% python3 -q
>>> import numpy as np
>>> np.set_printoptions(suppress=True, linewidth=160)
>>> m1 = np.load("data.npy")
>>> m1
array([[ -1,  -2,   0],
       [  1,  -4,   1],
       [  3,  -4,  -1],
       [  4,  -5,  -2],
       [  2,  -5,  -1],
       [  2,  -5,  -2],
       [  1,  -3,  -3],
       [ -1,  -2,  -4],
       [  0,  -4,  -5],
       [ -1,  -6,  -7],
       [  0,  -6,  -5],
       [  2,  -8,  -4],
       [  3,  -9,  -4],
       [  1,  -7,  -4],
       [  2,  -8,  -6],
       [  3,  -6,  -5],
       [  3,  -5,  -3],
       [  5,  -6,  -2],
       [  4,  -8,  -3],
       [  5, -10,  -1],
       [  4, -12,  -1],
       [  4, -12,  -1],
       [  6, -12,  -1],
       [  4, -10,   1],
       [  4, -11,  -1],
       [  6, -12,   1],
       [  5, -14,   1],
       [  6, -14,   2]])
>>> Xs = (m1 - m1.mean(axis=0)) / m1.std(axis=0)
>>> np.round(Xs.std(axis=0), 2)
array([1., 1., 1.])
>>> np.argwhere(np.abs(Xs) > 2)
array([[9, 2]])
>>> beta = np.linalg.lstsq(np.delete(Xs, 0, axis=1), Xs[:, 0])[0]
>>> round(1 - np.var(Xs[:, 0] - np.delete(Xs, 0, axis=1) @ beta), 2)
np.float64(0.67)
>>> beta.round(2)
array([-0.64,  0.3 ])
>>> np.abs(beta).argmax()
np.int64(0)
>>> z = m1[:, 0] > np.median(m1[:, 0])
>>> f = m1[z].mean(axis=0) - m1[~z].mean(axis=0)
>>> f.round(2)
array([ 3.5 , -5.25,  2.73])
>>> ((m1 - m1.mean(axis=0)) @ f > 0).astype(int)
array([0, 0, 0, 0, 0, 0, 0, 0, 0, 0, 0, 0, 1, 0, 0, 0, 0, 1, 1, 1, 1, 1, 1, 1, 1, 1, 1, 1])
>>> cov = m1.T @ m1
>>> (m1 @ m1.T).shape
(28, 28)
>>> np.round(np.linalg.eigvalsh(cov)[::-1], 2)
array([2275.26,  226.37,   33.38])
>>> np.diag(cov)
array([ 337, 1920,  278])
>>> cov
array([[ 337, -738,  -86],
       [-738, 1920,  352],
       [ -86,  352,  278]])
>>> M2 = np.c_[m1[:, :1] @ np.array([[-2]]), np.array([1, 1, 5, 4, 3, 2, 3, 1, 4, 3, 4, 1, 5, 3, 1, 1, 5, 1, 4, 2, 2, 5, 3, 4, 3, 0, 4, 4])]
>>> M2
array([[  2,   1],
       [ -2,   1],
       [ -6,   5],
       [ -8,   4],
       [ -4,   3],
       [ -4,   2],
       [ -2,   3],
       [  2,   1],
       [  0,   4],
       [  2,   3],
       [  0,   4],
       [ -4,   1],
       [ -6,   5],
       [ -2,   3],
       [ -4,   1],
       [ -6,   1],
       [ -6,   5],
       [-10,   1],
       [ -8,   4],
       [-10,   2],
       [ -8,   2],
       [ -8,   5],
       [-12,   3],
       [ -8,   4],
       [ -8,   3],
       [-12,   0],
       [-10,   4],
       [-12,   4]])
>>> np.round(np.linalg.lstsq(m1, M2[:, 0])[0], 2) + 0
array([-2.,  0.,  0.])
>>> vec = np.array([1, 1])
>>> rhs = M2 @ vec
>>> np.round(np.linalg.lstsq(M2, rhs)[0], 2)
array([1., 1.])
>>> print(np.round(np.linalg.pinv(M2) @ M2, 2) + 0)
[[1. 0.]
 [0. 1.]]
>>> rng = np.random.default_rng(67)
>>> rhs = rhs + 0.1 * rng.normal(size=28)
>>> print(rhs.round(2))
[  2.94  -1.    -1.01  -4.04  -0.86  -1.92   1.05   3.07   3.89   5.09   3.94  -3.02  -0.88   0.87  -3.16  -5.11  -0.82  -9.    -3.92  -8.05  -6.18  -2.97
  -8.91  -4.02  -4.93 -12.08  -5.93  -7.92]
>>> beta, *_ = np.linalg.lstsq(M2, rhs)
>>> [round(float(np.linalg.norm(np.linalg.solve(M2.T @ M2 + lam * np.eye(2), M2.T @ rhs))), 2) for lam in (0, 1, 10, 100)]
[1.42, 1.41, 1.33, 0.89]
>>> print(beta.round(2))
[1.   1.01]
